>>> import numpy as np
>>> import numpy.linalg as la
>>> np.set_printoptions(precision=2, suppress=True, linewidth=120)
>>> tidy = lambda a: np.round(a, 2) + 0
>>> feats = np.load("test6.npy")
>>> tidy(feats)
array([[-0.87, -0.5 ],
       [-0.5 ,  0.87]])
>>> w, evecs = la.eig(feats)
>>> tidy(feats @ evecs[:, 0] - w[0] * evecs[:, 0])
array([0., 0.])
>>> tidy(np.sort(la.eigvals(la.inv(feats))))
array([-1.,  1.])
>>> tidy(w)
array([-1.,  1.])
>>> w, evecs = la.eigh(feats)
>>> tidy(evecs.T @ evecs)
array([[1., 0.],
       [0., 1.]])
>>> tidy(la.svd(feats, compute_uv=False))
array([1., 1.])
>>> tidy(evecs @ np.diag(w) @ evecs.T)
array([[-0.87, -0.5 ],
       [-0.5 ,  0.87]])
>>> tidy(la.eigvalsh(feats + 3 * np.eye(2)))
array([2., 4.])
>>> w.sum(), np.trace(feats)
(np.float64(0.0), np.float64(0.0))
>>> tidy(la.eigvalsh(feats @ feats))
array([1., 1.])
>>> np.unique(w.round(6) + 0, return_counts=True)[1]
array([1, 1])
>>> (w > 1e-8).sum(), (w < -1e-8).sum()
(np.int64(1), np.int64(1))
>>> other = np.array([[1, 1], [1, 1]])
>>> Z = np.kron(other, feats)
>>> tidy(Z)
array([[-0.87, -0.5 , -0.87, -0.5 ],
       [-0.5 ,  0.87, -0.5 ,  0.87],
       [-0.87, -0.5 , -0.87, -0.5 ],
       [-0.5 ,  0.87, -0.5 ,  0.87]])
>>> tidy(la.norm(Z, 2)), tidy(la.norm(other, 2) * la.norm(feats, 2))
(np.float64(2.0), np.float64(2.0))
>>> w, evecs = la.eigh(feats)
>>> vec = np.array([0, 0])
>>> tidy(la.eigvalsh(feats[1:, 1:]))
array([0.87])
>>> tidy(evecs * np.maximum(w, 0) @ evecs.T)
array([[ 0.07, -0.25],
       [-0.25,  0.93]])
>>> tidy(np.abs(feats).sum(axis=1).max()), np.abs(w).max()
(np.float64(1.36), np.float64(1.0))
>>> tidy(evecs * np.abs(w) @ evecs.T)
array([[1., 0.],
       [0., 1.]])
>>> M = np.array([[0, 0, 3, 0, 0],
...     [0, 0, 0, 0, -1],
...     [0, 0, 0, 2, 0],
...     [3, 0, 0, 0, 0],
...     [0, -2, 0, 0, 0]])
>>> # 2 groups of indices that never mix
>>> M.T @ M
array([[9, 0, 0, 0, 0],
       [0, 4, 0, 0, 0],
       [0, 0, 9, 0, 0],
       [0, 0, 0, 4, 0],
       [0, 0, 0, 0, 1]])
>>> M[:, 4] @ M[:, 3]
np.int64(0)
>>> Z = np.array([[4, 5, 2, 5], [3, 2, 3, 3], [5, 4, 4, 0], [1, 0, 1, 1]])
>>> rng = np.random.default_rng(38713)
>>> m1 = (rng.random((11, 4)) < 0.25) @ Z
>>> m1
array([[3, 2, 3, 3],
       [1, 0, 1, 1],
       [0, 0, 0, 0],
       [0, 0, 0, 0],
       [5, 5, 3, 6],
       [0, 0, 0, 0],
       [1, 0, 1, 1],
       [0, 0, 0, 0],
       [0, 0, 0, 0],
       [0, 0, 0, 0],
       [6, 4, 5, 1]])
>>> cen = m1 - m1.mean(axis=0)
>>> evecs = la.svd(cen)[2][:3]
>>> other = cen - cen @ evecs.T @ evecs
>>> la.norm(other, axis=1).round(6).argmax()
np.int64(0)
>>> tidy(np.cov(cen @ evecs.T, rowvar=False))
array([[12.98,  0.  ,  0.  ],
       [ 0.  ,  1.52,  0.  ],
       [ 0.  ,  0.  ,  0.22]])
>>> tidy(la.norm(other) / la.norm(cen))
np.float64(0.03)
>>> tidy(other.std(axis=0))
array([0.08, 0.04, 0.06, 0.  ])
>>> W = np.array([[2, -1, 2], [-2, -2, 1], [2, 1, -2], [0, 1, -1]])
>>> coef = np.array([2, -2, 2])
>>> H = np.maximum(m1 @ W + coef, 0)
>>> la.matrix_rank(H)
np.int64(2)
>>> (H > 0).mean(axis=0)
array([1., 0., 1.])
>>> H
array([[10,  0,  1],
       [ 6,  0,  1],
       [ 2,  0,  2],
       [ 2,  0,  2],
       [ 8,  0,  5],
       [ 2,  0,  2],
       [ 6,  0,  1],
       [ 2,  0,  2],
       [ 2,  0,  2],
       [ 2,  0,  2],
       [16,  0,  7]])
>>> Z = np.array([[0, 5, 4], [0, 3, 4], [1, 1, 3]])
>>> (H @ Z).round(6).argmax(axis=1)
array([1, 1, 2, 2, 2, 2, 1, 2, 2, 2, 1])
>>> H @ Z
array([[ 1, 51, 43],
       [ 1, 31, 27],
       [ 2, 12, 14],
       [ 2, 12, 14],
       [ 5, 45, 47],
       [ 2, 12, 14],
       [ 1, 31, 27],
       [ 2, 12, 14],
       [ 2, 12, 14],
       [ 2, 12, 14],
       [ 7, 87, 85]])
>>> W @ Z
array([[  2,   9,  10],
       [  1, -15, -13],
       [ -2,  11,   6],
       [ -1,   2,   1]])
